$ ipython --no-banner

In [1]: import numpy as np

In [2]: import numpy.linalg as la

In [3]: np.set_printoptions(precision=2, suppress=True, linewidth=160, sign=" ")

In [4]: W0 = np.loadtxt("case3.csv", delimiter=",")

In [5]: W0
Out[5]: 
array([[-2.,  2.,  5.,  7.,  1.,  0.],
       [ 4., -7., -8., -7.,  2.,  0.],
       [ 9.,  3.,  6., -2.,  1.,  1.],
       [-1., -3., -2.,  8.,  0.,  1.],
       [ 0.,  0.,  0.,  0.,  0.,  5.],
       [ 0.,  0.,  0.,  0.,  5.,  1.]])

In [6]: M2 = np.array([[0, -4], [-4, 0], [3, -1], [-5, -5], [-1, 5], [5, 5]])

In [7]: np.einsum("ik,kj->ij", W0, M2)
Out[7]: 
array([[-29., -27.],
       [ 37.,  37.],
       [ 20., -22.],
       [-29., -29.],
       [ 25.,  25.],
       [  0.,  30.]])

In [8]: print(la.matrix_rank(np.vstack([W0, M2.T])))
6

In [9]: rng = np.random.default_rng(17259)

In [10]: labels = rng.permutation(6)

In [11]: M2 = W0[:, labels] * rng.choice([-1, 1], 6)

In [12]: M2
Out[12]: 
array([[-2.,  1., -2., -0., -5.,  7.],
       [ 4.,  2.,  7., -0.,  8., -7.],
       [ 9.,  1., -3., -1., -6., -2.],
       [-1.,  0.,  3., -1.,  2.,  8.],
       [ 0.,  0., -0., -5., -0.,  0.],
       [ 0.,  5., -0., -1., -0.,  0.]])

In [13]: left, _, vt = la.svd(W0.T @ M2)

In [14]: print(labels)
[ 0  4  1  5  2  3]

In [15]: vec = np.array([-5, 5, 5, -5, 5, 1])

In [16]: y = W0 @ vec

In [17]: coef, lr = np.zeros(6), 1 / la.norm(W0, 2) ** 2

In [18]: for i in range(8):
    ...:     coef -= lr * W0.T @ (W0 @ coef - y)
    ...:     if i % 2 == 0: print(i, round(la.norm(W0 @ coef - y), 2))
    ...: 
0 54.34
2 38.21
4 29.23
6 22.86

In [19]: coef
Out[19]: array([-2.75,  4.87,  3.95, -3.5 ,  2.28,  0.24])

In [20]: M2 = W0 + rng.integers(-2, 3, (6, 5)) @ rng.integers(-2, 3, (5, 6))

In [21]: print(M2)
[[  1.  12.  14.   4.  11.   9.]
 [  0. -11.  -4.  -8.   5.   8.]
 [  5.   1.   0.   4.   1.  -5.]
 [  2.   5.   2.   8.   8.   4.]
 [ -3.  -6.  -8.  -2.  -8.  -2.]
 [  1.   0.   2.   6.   9.   2.]]

In [22]: np.round(la.svd(M2 - W0, compute_uv=False), 2) + 0
Out[22]: array([ 28.79,  11.36,   9.8 ,   4.57,   1.03,   0.  ])

In [23]: np.abs(M2 - W0).sum(axis=1)
Out[23]: array([ 44.,  24.,  24.,  26.,  34.,  14.])

In [24]: vec = np.array([2, -3, 0, 5, 5, 2])

In [25]: y = M2 @ vec

In [26]: print(y)
[ 59.  34.  22.  77. -42.  81.]

In [27]: np.round(la.solve(M2, y + M2[:, 3]), 2) + 0
Out[27]: array([ 2., -3.,  0.,  6.,  5.,  2.])

In [28]: np.round(la.solve(M2, y), 2) + 0
Out[28]: array([ 2., -3.,  0.,  5.,  5.,  2.])

In [29]: m1 = np.load("mat.npy")

In [30]: m1
Out[30]: 
array([[-0.24, -0.46, -0.05],
       [-0.46, -0.76, -0.1 ],
       [-0.24, -0.46, -0.05],
       [ 0.46,  0.76,  0.1 ],
       [ 0.1 ,  0.2 ,  0.02],
       [-0.24, -0.46, -0.05],
       [ 0.2 ,  0.38,  0.04],
       [-0.1 , -0.2 , -0.02],
       [-0.66, -0.92, -0.16],
       [ 0.78,  0.97,  0.21],
       [ 0.64,  0.91,  0.15],
       [-0.76, -0.96, -0.2 ],
       [ 0.1 ,  0.2 ,  0.02],
       [ 0.15,  0.29,  0.03],
       [ 0.6 ,  0.89,  0.14],
       [ 0.64,  0.91,  0.15]])

In [31]: C2 = np.cov(m1, rowvar=False)

In [32]: np.round(np.polyfit(m1[:, 2], m1[:, 0], 1), 2) + 0
Out[32]: array([ 4.1,  0. ])

In [33]: print(m1.std(axis=0))
[ 0.46  0.67  0.11]

In [34]: np.median(m1, axis=0)
Out[34]: array([ 0.1 ,  0.2 ,  0.02])

In [35]: C2
Out[35]: 
array([[ 0.23,  0.33,  0.06],
       [ 0.33,  0.48,  0.08],
       [ 0.06,  0.08,  0.01]])

In [36]: np.round(la.eigvalsh(C2)[::-1], 2) + 0
Out[36]: array([ 0.72,  0.  ,  0.  ])

In [37]: np.argwhere(np.triu(np.abs(np.corrcoef(m1.T)) > 0.8, 1))
Out[37]: 
array([[ 0,  1],
       [ 0,  2],
       [ 1,  2]])

In [38]: np.argsort(-m1.std(axis=0).round(6), kind="stable")
Out[38]: array([ 1,  0,  2])
